In [1]: import numpy as np

In [2]: from numpy import linalg as LA

In [3]: np.set_printoptions(suppress=True, linewidth=200)

In [4]: X = np.load("data.npy")

In [5]: X
Out[5]: 
array([[0., 2., 1., 2., 2.],
       [2., 0., 0., 0., 0.],
       [1., 0., 0., 0., 0.],
       [2., 0., 0., 0., 0.],
       [2., 0., 0., 0., 0.]])

In [6]: # null space of dimension 3

In [7]: evals, V = LA.eigh(X)

In [8]: vec = np.array([3, 1, 2, 2, 2])

In [9]: round(float(vec @ X @ vec / (vec @ vec)), 1), round(evals[0], 1), np.round(evals[-1], 1)
Out[9]: (3.3, np.float64(-3.6), np.float64(3.6))

In [10]: np.abs(X).sum(axis=1).max(), round(float(np.abs(evals).max()), 1)
Out[10]: (np.float64(7.0), 3.6)

In [11]: print(np.round(LA.eigvalsh(X[1:, 1:]), 1))
[0. 0. 0. 0.]

In [12]: vec @ X @ vec
Out[12]: np.float64(72.0)

In [13]: U, s, Vt = LA.svd(X)

In [14]: s.round(1) + 0
Out[14]: array([3.6, 3.6, 0. , 0. , 0. ])

In [15]: Y = U[:, :2] @ np.diag(s[:2]) @ Vt[:2]

In [16]: Y.round(1) + 0
Out[16]: 
array([[0., 2., 1., 2., 2.],
       [2., 0., 0., 0., 0.],
       [1., 0., 0., 0., 0.],
       [2., 0., 0., 0., 0.],
       [2., 0., 0., 0., 0.]])

In [17]: round(float(np.abs(X - Y).max()), 1)
Out[17]: 0.0

In [18]: round(float(LA.norm(X - Y, 2)), 1), np.round(s[2], 1)
Out[18]: (0.0, np.float64(0.0))
